>>> import numpy as np
>>> import numpy.linalg as la
>>> np.set_printoptions(precision=1, suppress=True, linewidth=160)
>>> def rd(a):
...     return np.round(a, 1) + 0
... 
>>> X = np.load("test5.npy")
>>> print(X)
[[ 2  3  4  5  6  7  8  9]
 [10 11 12 13 14 15 16 17]
 [18 19 20 21 22 23 24 25]
 [26 27 28 29 30 31 32 33]
 [34 35 36 37 38 39 40 41]
 [42 43 44 45 46 47 48 49]
 [50 51 52 53 54 55 56 57]]
>>> print(np.allclose(X[:-1].T @ la.lstsq(X[:-1].T, X[-1])[0], X[-1]))
True
>>> mat = np.load("data.npy")
>>> print(mat)
[[ 2.3  0.7  1.6 -0.2 -0.8 -0.4 -1.  -0.3 -0.2  0.3]
 [ 0.4  0.4  0.2  0.2  0.3  0.2 -0.8 -1.  -0.5 -1.4]
 [ 0.3  0.5  0.2  0.2  0.1  0.2 -0.8 -1.  -0.5 -1.3]
 [-0.8 -0.8  1.3  0.7 -0.2 -0.3  1.9  1.4  0.8  0.1]
 [ 0.7 -0.1  0.6  1.1 -1.4 -1.5  0.  -0.7  1.4 -2.1]
 [ 0.8 -0.3  0.4  0.7  0.4  0.  -1.8 -0.3  1.9 -0.2]
 [ 0.4 -1.4  1.4 -0.8  0.8  0.7  0.2 -1.   0.5 -0.8]]
>>> left, s, Vt = la.svd(mat, full_matrices=False)
>>> print(np.abs(left[:, 0]).round(6).argmax())
4
>>> print(rd(np.sqrt((s ** 2).sum())), rd(la.norm(mat)))
7.6 7.6
>>> print(rd(s / s[0]))
[1.  0.8 0.6 0.6 0.5 0.2 0. ]
>>> print(np.allclose(left * s @ Vt, mat))
True
>>> print(rd(s))
[4.7 3.7 2.8 2.8 2.4 1.1 0.1]
>>> u = np.array([0, -2])
>>> print(np.convolve(mat[5], u))
[ 0.  -1.6  0.6 -0.8 -1.4 -0.8  0.   3.6  0.6 -3.8  0.4]
>>> print(np.array([np.convolve(row, u, "same") for row in mat]))
[[ 0.  -4.6 -1.4 -3.2  0.4  1.6  0.8  2.   0.6  0.4]
 [ 0.  -0.8 -0.8 -0.4 -0.4 -0.6 -0.4  1.6  2.   1. ]
 [ 0.  -0.6 -1.  -0.4 -0.4 -0.2 -0.4  1.6  2.   1. ]
 [ 0.   1.6  1.6 -2.6 -1.4  0.4  0.6 -3.8 -2.8 -1.6]
 [ 0.  -1.4  0.2 -1.2 -2.2  2.8  3.   0.   1.4 -2.8]
 [ 0.  -1.6  0.6 -0.8 -1.4 -0.8  0.   3.6  0.6 -3.8]
 [ 0.  -0.8  2.8 -2.8  1.6 -1.6 -1.4 -0.4  2.  -1. ]]
>>> rng = np.random.default_rng(15)
>>> out = mat + rng.integers(-2, 3, (7, 6)) @ rng.integers(-2, 3, (6, 10))
>>> print(rd(out))
[[ -2.7   4.7  -7.4  -7.2  -0.8  -0.4   1.   -2.3  -4.2  -0.7]
 [ -4.6   4.4  -1.8   2.2  -5.7  -3.8   9.2  -8.   -0.5  -4.4]
 [ -0.7   4.5   2.2   3.2  -1.9   3.2  -2.8   5.    4.5  -1.3]
 [  6.2 -10.8   4.3  -0.3   7.8  -1.3  -8.1   6.4  -6.2   3.1]
 [ -5.3  -2.1   0.6   1.1  -5.4 -13.5   8.   -6.7  -8.6  -8.1]
 [  4.8   3.7  -0.6   2.7  -1.6   5.   -5.8   5.7   0.9   0.8]
 [ -8.6  -2.4   2.4  -1.8  -2.2 -10.3   7.2  -5.   -4.5  -6.8]]
>>> print(np.abs(out - mat).sum(axis=1))
[34. 43. 28. 55. 54. 30. 48.]
>>> print(rd(out - mat))
[[ -5.   4.  -9.  -7.   0.   0.   2.  -2.  -4.  -1.]
 [ -5.   4.  -2.   2.  -6.  -4.  10.  -7.   0.  -3.]
 [ -1.   4.   2.   3.  -2.   3.  -2.   6.   5.   0.]
 [  7. -10.   3.  -1.   8.  -1. -10.   5.  -7.   3.]
 [ -6.  -2.   0.   0.  -4. -12.   8.  -6. -10.  -6.]
 [  4.   4.  -1.   2.  -2.   5.  -4.   6.  -1.   1.]
 [ -9.  -1.   1.  -1.  -3. -11.   7.  -4.  -5.  -6.]]
